>>> import numpy as np
>>> np.set_printoptions(suppress=True, linewidth=100)
>>> rnd = lambda a: np.round(a, 3) + 0
>>> B = np.array([[-1, -2, 0, 2], [0, 1, -1, 1], [2, -2, 1, 2], [2, -2, -2, 0]])
>>> C = np.array([[2]])
>>> feats = np.block([[B, np.array([[9], [1], [8], [4]])], [np.zeros((1, 4)), C]])
>>> feats
array([[-1., -2.,  0.,  2.,  9.],
       [ 0.,  1., -1.,  1.,  1.],
       [ 2., -2.,  1.,  2.,  8.],
       [ 2., -2., -2.,  0.,  4.],
       [ 0.,  0.,  0.,  0.,  2.]])
>>> x = np.array([2, 0, 2, 0, 1])
>>> y = feats @ x
>>> y
array([ 7., -1., 14.,  4.,  2.])
>>> rnd(np.linalg.solve(feats, 2 * y))
array([4., 0., 4., 0., 2.])
>>> rnd(np.linalg.solve(feats, y))
array([2., 0., 2., 0., 1.])
>>> rnd(np.linalg.solve(feats, feats[:, 0]))
array([1., 0., 0., 0., 0.])
>>> rnd(np.linalg.solve(feats.T, feats[2]))
array([0., 0., 1., 0., 0.])
>>> cov = feats.T @ feats
>>> cov
array([[  9.,  -6.,  -2.,   2.,  15.],
       [ -6.,  13.,   1.,  -7., -41.],
       [ -2.,   1.,   6.,   1.,  -1.],
       [  2.,  -7.,   1.,   9.,  35.],
       [ 15., -41.,  -1.,  35., 166.]])
>>> (feats @ feats.T).shape
(5, 5)
>>> np.diag(cov)
array([  9.,  13.,   6.,   9., 166.])
>>> np.linalg.matrix_rank(cov)
np.int64(5)
>>> np.allclose(cov, cov.T)
True
>>> rnd(np.linalg.svd(feats, compute_uv=False) ** 2)
array([185.052,  10.101,   4.834,   2.661,   0.352])
